$ ipython --no-banner

In [1]: import numpy as np

In [2]: np.set_printoptions(suppress=True, linewidth=200)

In [3]: K = np.maximum(np.array([[-5],
   ...:     [-1],
   ...:     [4],
   ...:     [-7],
   ...:     [-2],
   ...:     [3],
   ...:     [2],
   ...:     [4],
   ...:     [-7],
   ...:     [9],
   ...:     [2],
   ...:     [3],
   ...:     [4],
   ...:     [1],
   ...:     [9],
   ...:     [6],
   ...:     [5],
   ...:     [-8],
   ...:     [5],
   ...:     [-6],
   ...:     [3],
   ...:     [0]]) @ np.array([[1, 1, 9]]) + np.array([-1, 1, 2]), 0)

In [4]: K
Out[4]: 
array([[ 0,  0,  0],
       [ 0,  0,  0],
       [ 3,  5, 38],
       [ 0,  0,  0],
       [ 0,  0,  0],
       [ 2,  4, 29],
       [ 1,  3, 20],
       [ 3,  5, 38],
       [ 0,  0,  0],
       [ 8, 10, 83],
       [ 1,  3, 20],
       [ 2,  4, 29],
       [ 3,  5, 38],
       [ 0,  2, 11],
       [ 8, 10, 83],
       [ 5,  7, 56],
       [ 4,  6, 47],
       [ 0,  0,  0],
       [ 4,  6, 47],
       [ 0,  0,  0],
       [ 2,  4, 29],
       [ 0,  1,  2]])

In [5]: cov = np.cov(K, rowvar=False)

In [6]: np.round(np.corrcoef(K.T), 3)
Out[6]: 
array([[1.   , 0.973, 0.988],
       [0.973, 1.   , 0.996],
       [0.988, 0.996, 1.   ]])

In [7]: [round(float(x), 3) for x in np.linalg.svd(K, compute_uv=False)[:3]]
Out[7]: [172.622, 2.537, 0.517]

In [8]: np.round(np.abs(np.linalg.svd(K)[2][-1]), 3)
Out[8]: array([0.57 , 0.808, 0.152])

In [9]: left, s, vt = np.linalg.svd(K)

In [10]: np.argmax(s[:-1] / (s[1:] + 1e-6)) + 1
Out[10]: np.int64(1)

In [11]: s.round(3)
Out[11]: array([172.622,   2.537,   0.517])

In [12]: M2 = left[:, :1] @ np.diag(s[:1]) @ vt[:1]

In [13]: round(float(np.abs(K - M2).max()), 3)
Out[13]: 0.959

In [14]: np.linalg.matrix_rank(K, rtol=0.05)
Out[14]: np.int64(1)

In [15]: data = np.array([[-2.95, 3.0, 2.0], [-2.0, -1.95, -1.0], [-3.0, 3.0, 2.05]])

In [16]: M2 = np.array([[3, 1], [0, 5]])

In [17]: C = np.kron(M2, data)

In [18]: np.round(np.linalg.norm(C, 2), 3), round(np.linalg.norm(M2, 2) * np.linalg.norm(data, 2), 3)
Out[18]: (np.float64(34.2), np.float64(34.2))

In [19]: np.linalg.matrix_rank(C)
Out[19]: np.int64(6)

In [20]: Xc = K - K.mean(axis=0)

In [21]: left, s, vt = np.linalg.svd(Xc, full_matrices=False)

In [22]: np.round(vt[0] * np.sign(vt[0, np.abs(vt[0]).argmax()]), 3)
Out[22]: array([0.093, 0.12 , 0.988])

In [23]: np.abs(vt[0]).argmax()
Out[23]: np.int64(2)

In [24]: (np.sign(left[:, 0]) == np.sign(left[0, 0])).astype(int)
Out[24]: array([1, 1, 0, 1, 1, 0, 1, 0, 1, 0, 1, 0, 0, 1, 0, 0, 0, 1, 0, 1, 0, 1])

In [25]: round((s ** 2).sum() ** 2 / (s ** 4).sum(), 3)
Out[25]: np.float64(1.001)

In [26]: np.searchsorted(np.cumsum(s ** 2) / (s ** 2).sum(), 0.9) + 1
Out[26]: np.int64(1)

In [27]: np.round(np.abs(vt[-1]), 3)
Out[27]: array([0.545, 0.825, 0.151])

In [28]: x = np.array([-3, -6, -8])

In [29]: y = data @ x

In [30]: coef, lr = np.zeros(3), 1 / np.linalg.norm(data, 2) ** 2

In [31]: for i in range(50):
    ...:     coef -= lr * data.T @ (data @ coef - y)
    ...:     if i % 10 == 0: print(i, round(np.linalg.norm(data @ coef - y), 3))
    ...: 
0 18.421
10 2.113
20 0.266
30 0.115
40 0.112

In [32]: coef.round(3)
Out[32]: array([-2.724, -8.041, -4.571])

In [33]: np.round(np.linalg.det(data[::-1]), 3)
Out[33]: np.float64(-0.543)

In [34]: round(float(np.linalg.det(data.T)), 3)
Out[34]: 0.543

In [35]: M2 = data / np.sqrt((data ** 2).mean(axis=1, keepdims=True))

In [36]: np.linalg.matrix_rank(M2) == np.linalg.matrix_rank(data)
Out[36]: np.True_

In [37]: feats = np.loadtxt("sample1.csv", delimiter=",")

In [38]: feats
Out[38]: 
array([[ 2.083,  2.44 ,  2.644],
       [ 1.684,  2.313,  2.219],
       [ 2.323,  1.957,  1.817],
       [ 2.09 ,  1.933,  2.024],
       [ 1.752,  2.117,  2.029],
       [ 0.362, -1.966, -2.352],
       [-0.156, -2.202, -2.223],
       [ 0.074, -2.104, -1.892],
       [-0.193, -1.829, -2.41 ],
       [-0.084, -1.84 , -2.298],
       [ 1.766, -0.52 ,  0.905],
       [ 2.14 , -1.059,  0.202],
       [ 2.361, -0.963, -0.328],
       [ 1.891, -1.086,  0.1  ],
       [ 1.741, -1.279, -0.747]])

In [39]: hat = feats @ np.linalg.solve(feats.T @ feats, feats.T)

In [40]: np.round(np.linalg.eigvalsh(hat), 3) + 0
Out[40]: array([0., 0., 0., 0., 0., 0., 0., 0., 0., 0., 0., 0., 1., 1., 1.])

In [41]: np.allclose(hat @ hat, hat)
Out[41]: True

In [42]: t = np.radians(38)

In [43]: R = np.eye(3)

In [44]: R[0, 0] = R[1, 1] = np.cos(t)

In [45]: R[0, 1], R[1, 0] = -np.sin(t), np.sin(t)

In [46]: R.round(3)
Out[46]: 
array([[ 0.788, -0.616,  0.   ],
       [ 0.616,  0.788,  0.   ],
       [ 0.   ,  0.   ,  1.   ]])

In [47]: M2 = feats @ R.T

In [48]: np.allclose(np.linalg.norm(feats, axis=1), np.linalg.norm(M2, axis=1))
Out[48]: True

In [49]: np.round(np.linalg.det(R), 3), round(float(np.trace(R)), 3)
Out[49]: (np.float64(1.0), 2.576)

In [50]: np.round(np.linalg.svd(feats, compute_uv=False), 3), np.round(np.linalg.svd(M2, compute_uv=False), 3)
Out[50]: (array([10.189,  5.735,  1.359]), array([10.189,  5.735,  1.359]))

In [51]: np.allclose(feats @ feats.T, M2 @ M2.T)
Out[51]: True

In [52]: rng = np.random.default_rng(16)

In [53]: idx = rng.permutation(3)

In [54]: idx
Out[54]: array([1, 0, 2])

In [55]: M2 = R[idx][:, idx]

In [56]: np.allclose(M2, R)
Out[56]: False

In [57]: round(float(np.trace(M2)), 3)
Out[57]: 2.576

In [58]: round(float(np.linalg.det(M2)), 3), round(np.linalg.det(R[idx]), 3)
Out[58]: (1.0, np.float64(-1.0))

In [59]: np.round(np.diag(M2), 3)
Out[59]: array([0.788, 0.788, 1.   ])

In [60]: round(float(feats[1] @ feats[5]), 3)
Out[60]: -9.157

In [61]: np.linalg.norm(feats, axis=1).argmax()
Out[61]: np.int64(0)

In [62]: round(np.linalg.norm(feats, 1), 3), np.round(np.linalg.norm(feats, np.inf), 3)
Out[62]: (np.float64(25.608), np.float64(7.167))

In [63]: C = feats[[9, 14]].astype(float)

In [64]: for _ in range(6):
    ...:     idx = np.linalg.norm(feats[:, None] - C, axis=-1).argmin(axis=1)
    ...:     C = np.array([feats[idx == j].mean(axis=0) for j in range(2)])
    ...: 

In [65]: idx
Out[65]: array([1, 1, 1, 1, 1, 0, 0, 0, 0, 0, 1, 1, 1, 1, 0])

In [66]: C.round(3)
Out[66]: 
array([[ 0.291, -1.87 , -1.987],
       [ 2.01 ,  0.792,  1.29 ]])

In [67]: np.bincount(idx)
Out[67]: array([6, 9])

In [68]: J = np.cumsum(np.array([[2, 3, 9, 6],
    ...:     [0, 0, 2, 7],
    ...:     [5, 3, 5, 6],
    ...:     [5, 6, 4, 3],
    ...:     [6, 8, 0, 8],
    ...:     [5, 9, 1, 2],
    ...:     [1, 0, 7, 6],
    ...:     [4, 4, 2, 7],
    ...:     [0, 9, 1, 2],
    ...:     [6, 4, 2, 2],
    ...:     [5, 8, 8, 1]]), axis=0)

In [69]: J
Out[69]: 
array([[ 2,  3,  9,  6],
       [ 2,  3, 11, 13],
       [ 7,  6, 16, 19],
       [12, 12, 20, 22],
       [18, 20, 20, 30],
       [23, 29, 21, 32],
       [24, 29, 28, 38],
       [28, 33, 30, 45],
       [28, 42, 31, 47],
       [34, 46, 33, 49],
       [39, 54, 41, 50]])

In [70]: Xc = K - K.mean(axis=0)

In [71]: evecs = np.linalg.svd(Xc)[2][:1]

In [72]: M2 = Xc - Xc @ evecs.T @ evecs

In [73]: np.linalg.norm(M2, axis=1).round(6).argmax()
Out[73]: np.int64(13)

In [74]: np.round(np.diag(evecs.T @ evecs), 3)
Out[74]: array([0.009, 0.014, 0.977])

In [75]: np.round(np.linalg.norm(M2) / np.linalg.norm(Xc), 3)
Out[75]: np.float64(0.018)

In [76]: np.round(np.cov(Xc @ evecs.T, rowvar=False), 3)
Out[76]: np.float64(699.065)

In [77]: np.round(M2.std(axis=0), 3)
Out[77]: array([0.375, 0.261, 0.017])

In [78]: Xc = (J - J.mean(axis=0)) / J.std(axis=0)

In [79]: np.round(Xc.std(axis=0), 3)
Out[79]: array([1., 1., 1., 1.])

In [80]: np.argwhere(np.abs(Xc) > 2)
Out[80]: array([], shape=(0, 2), dtype=int64)

In [81]: coef = np.linalg.lstsq(np.delete(Xc, 2, axis=1), Xc[:, 2])[0]

In [82]: coef.round(3)
Out[82]: array([0.461, 0.191, 0.33 ])

In [83]: Xc = J - J.mean(axis=0)

In [84]: evecs = np.linalg.svd(Xc)[2][:1]

In [85]: M2 = Xc - Xc @ evecs.T @ evecs

In [86]: np.round(np.diag(evecs.T @ evecs), 3)
Out[86]: array([0.199, 0.396, 0.117, 0.288])

In [87]: round(float(np.linalg.norm(M2) / np.linalg.norm(Xc)), 3)
Out[87]: 0.142

In [88]: np.round(M2.std(axis=0), 3)
Out[88]: array([1.215, 2.05 , 1.894, 2.386])

In [89]: np.linalg.matrix_rank(J, rtol=0.1)
Out[89]: np.int64(1)

In [90]: [round(float(x), 3) for x in np.linalg.svd(J, compute_uv=False)[:3]]
Out[90]: [190.446, 18.901, 7.711]
